$ python -q
>>> import numpy as np
>>> np.set_printoptions(precision=4, suppress=True, linewidth=200)
>>> M = np.load("w.npy")
>>> M
array([[ 1,  1,  1,  1, -1, -1, -1, -1],
       [ 1,  1,  1,  1,  1,  1,  1,  1],
       [ 1, -1,  1, -1,  1, -1,  1, -1],
       [ 1, -1, -1,  1, -1,  1,  1, -1]])
>>> out = M / np.sqrt((M ** 2).mean(axis=1, keepdims=True))
>>> np.linalg.matrix_rank(out) == np.linalg.matrix_rank(M)
np.True_
>>> K = np.loadtxt("a.csv", delimiter=",")
>>> K
array([[ 1.1,  1.3, -0.9, -3.5,  0.8,  0.7, -0.5, -1.2],
       [ 1.3,  1.2, -1. , -9. ,  0.3,  0.7,  0.2, -1.1],
       [-1.3, -1.4,  0.8, -1.5, -2.3,  0.6, -0.3, -1.5],
       [ 1.1,  0.1, -0.3, -4.5,  0. ,  0.1, -1.8,  1.4],
       [ 0.7, -0.6, -1.7, -5. , -0.7,  0. ,  1.3,  0.3],
       [-0.5, -1.2, -0.1,  0.5, -1.2, -1.4, -0.4, -0.1],
       [ 0.4, -0.7, -0.2, -3. ,  0.6,  0.1, -0.4,  0.2],
       [-0.9, -1.7,  1.1, -6.5, -1.7, -0.5, -0.7, -0.8],
       [-0.5, -1.6,  1.7, 15.5,  0.3, -0.9,  0.3, -1.2],
       [ 0.1,  0.2,  1.3, -1. ,  1. , -2.7, -0.8,  0. ],
       [ 0.3,  0.9, -0.8,  8.5,  0.1, -0.7, -0.2, -0.4]])
>>> # column 3 is much longer than the rest
>>> np.count_nonzero(K)
np.int64(85)
>>> np.linalg.rank(K)
Traceback (most recent call last):
  File "<python-input-10>", line 1, in <module>
    np.linalg.rank(K)
    ^^^^^^^^^^^^^^
AttributeError: module 'numpy.linalg' has no attribute 'rank'
>>> np.unravel_index(np.abs(K).argmax(), K.shape)
(np.int64(8), np.int64(3))
>>> print(K.sum(axis=0))
[ 1.8 -3.5 -0.1 -9.5 -2.8 -4.  -3.3 -4.4]
>>> print(np.linalg.svd(K, compute_uv=False))
[22.6185  5.6007  3.889   2.8624  2.4332  2.1218  1.6506  0.6104]
>>> K[:, 8]
Traceback (most recent call last):
  File "<python-input-14>", line 1, in <module>
    K[:, 8]
    ~^^^^^^
IndexError: index 8 is out of bounds for axis 1 with size 8
>>> K[11]
Traceback (most recent call last):
  File "<python-input-15>", line 1, in <module>
    K[11]
    ~^^^^
IndexError: index 11 is out of bounds for axis 0 with size 11
>>> K.shape
(11, 8)
>>> K.mean(axis=0)
array([ 0.1636, -0.3182, -0.0091, -0.8636, -0.2545, -0.3636, -0.3   , -0.4   ])
>>> O, Rm = np.linalg.qr(K)
>>> O.shape, Rm.shape
((11, 8), (8, 8))
>>> np.round(O.T @ O, 4) + 0
array([[1., 0., 0., 0., 0., 0., 0., 0.],
       [0., 1., 0., 0., 0., 0., 0., 0.],
       [0., 0., 1., 0., 0., 0., 0., 0.],
       [0., 0., 0., 1., 0., 0., 0., 0.],
       [0., 0., 0., 0., 1., 0., 0., 0.],
       [0., 0., 0., 0., 0., 1., 0., 0.],
       [0., 0., 0., 0., 0., 0., 1., 0.],
       [0., 0., 0., 0., 0., 0., 0., 1.]])
>>> np.round(np.trace(O @ O.T), 4)
np.float64(8.0)
>>> O, evecs = np.linalg.qr(K[:, :2])[0], np.linalg.qr(K[:, 2:])[0]
>>> sv = np.linalg.svd(O.T @ evecs, compute_uv=False)
>>> sv
array([0.969 , 0.3436])
>>> print((sv > 0.9).sum())
1
>>> def softmax(z):
...     e = np.exp(z - z.max(axis=-1, keepdims=True))
...     return e / e.sum(axis=-1, keepdims=True)
... 
>>> np.round(softmax(10 * K[3]), 4) + 0
array([0.0474, 0.    , 0.    , 0.    , 0.    , 0.    , 0.    , 0.9526])
>>> softmax(K[3])
array([0.2685, 0.0988, 0.0662, 0.001 , 0.0894, 0.0988, 0.0148, 0.3625])
>>> softmax(K[3] + 3)
array([0.2685, 0.0988, 0.0662, 0.001 , 0.0894, 0.0988, 0.0148, 0.3625])
>>> scores = K @ K.T / np.sqrt(8)
>>> print(softmax(scores).round(6).argmax(axis=1))
[1 1 7 1 1 8 1 1 8 9 8]
>>> softmax(scores)[3] @ K
array([ 1.2731,  1.1569, -0.9722, -8.931 ,  0.2743,  0.6811,  0.1761, -1.0757])
>>> out = np.c_[K[:, :2] @ np.array([[7, 9], [3, 0]]), np.array([0, -1, -2, 1, 3, -2, 2, -1, 3, 0, -3])]
>>> out
array([[ 11.6,   9.9,   0. ],
       [ 12.7,  11.7,  -1. ],
       [-13.3, -11.7,  -2. ],
       [  8. ,   9.9,   1. ],
       [  3.1,   6.3,   3. ],
       [ -7.1,  -4.5,  -2. ],
       [  0.7,   3.6,   2. ],
       [-11.4,  -8.1,  -1. ],
       [ -8.3,  -4.5,   3. ],
       [  1.3,   0.9,   0. ],
       [  4.8,   2.7,  -3. ]])
>>> np.linalg.matrix_rank(out)
np.int64(3)
>>> print(np.round(np.linalg.norm(out - K @ np.linalg.lstsq(K, out)[0], axis=0), 4) + 0)
[0.     0.     1.9466]
>>> m1 = np.load("m.npy")
>>> m1
array([[  0.1,  -0.3,  -0.2,   1.5,  -1.5,   1.3,  -1.9],
       [ -0.8,  -1.4,  -0.9,  -1.5,  -0.3,  -0.5,  -0.7],
       [  0. ,  -1.2,   0.7,  -1.1,  -0.3,  -1.5,   0.4],
       [ -0.2,  -0.6,  -0.7,  -0.2,   0.6,  -1.1,  -0.5],
       [  0. ,   0.9,  -0.6,   0.2,  -0.4,  -1.2,   0.8],
       [ -0.6,  -0.1,  -0.6,   0.8,   1.8,  -1.3,   1. ],
       [  0.3,  -0.2,   1.2,   0.8,   0.3,   0.1,  -0.7],
       [ -2.1,   0.4,  -0.6,  -1.1,   1.9,   0.3,  -0.5],
       [  0.2,  -0.3,  -0.4,  -0.7,   0.8,  -0.4,   0. ],
       [-44. , -14. ,   6. , -28. ,  -8. , -24. ,  -6. ],
       [ -0.3,  -0.7,  -0.6,   0.8,   0.1,  -0.3,   0.7],
       [ -1.7,   1.3,  -0.8,   1. ,   0.3,  -0.8,  -0.7],
       [ -0.3,   0.5,  -1.6,  -1.5,  -1.1,   0.6,   1.1],
       [  0.4,  -0.3,  -0.6,   0.7,  -3.5,  -0.7,   0.6],
       [ -1.2,  -0.2,   1.4,   1.3,   1.5,   0.5,  -0.2],
       [ -1.6,   1.8,   1.8,  -0.1,  -0.7,   2. ,  -2.5],
       [  0.2,   0.2,   1.1,   0.6,  -0.9,   0.5,  -1.8],
       [ -0.2,   1.4,  -1.2,  -1.6,  -0.7,   0. ,   0.4],
       [  1. ,  -0.8,   0.9,   1.3,   2.1,  -0.6,   0.6],
       [  0.5,   0.5,  -1.2,   1.7,  -0.7,  -0.1,  -0.6],
       [  0.5,   0.8,   3.4,  -0.4,   0.6,  -0.2,   2.9],
       [  1.7,   1.1,   0.9,   0. ,   0.9,   0.4,  -0.9],
       [  0.1,   3.7,   0.6,  -1.2,  -0.4,   0.9,  -0.2]])
>>> # row 9 dominates
>>> blk = np.stack([M, -3 * M, M[::-1]])
>>> np.linalg.norm(blk, axis=(1, 2))
array([ 5.6569, 16.9706,  5.6569])
>>> (blk @ M.T).shape
(3, 4, 4)
>>> np.linalg.matrix_rank(blk)
array([4, 4, 4])
>>> blk.shape
(3, 4, 8)
>>> out = m1 / np.linalg.norm(m1, axis=1, keepdims=True)
>>> G = out @ out.T
>>> np.argwhere(np.triu(np.abs(G) > 0.95, 1))
array([], shape=(0, 2), dtype=int64)
>>> np.round(np.degrees(np.arccos(np.clip(G[20, 12], -1, 1))), 4)
np.float64(99.629)
>>> print(np.linalg.norm(out, axis=1))
[1. 1. 1. 1. 1. 1. 1. 1. 1. 1. 1. 1. 1. 1. 1. 1. 1. 1. 1. 1. 1. 1. 1.]
>>> print((G - 2 * np.eye(23)).round(6).argmax(axis=1))
[16  9  9  8 17 10 16  9  3  1  5  7 17 19  6 16  0 12  5  0 18  6 17]
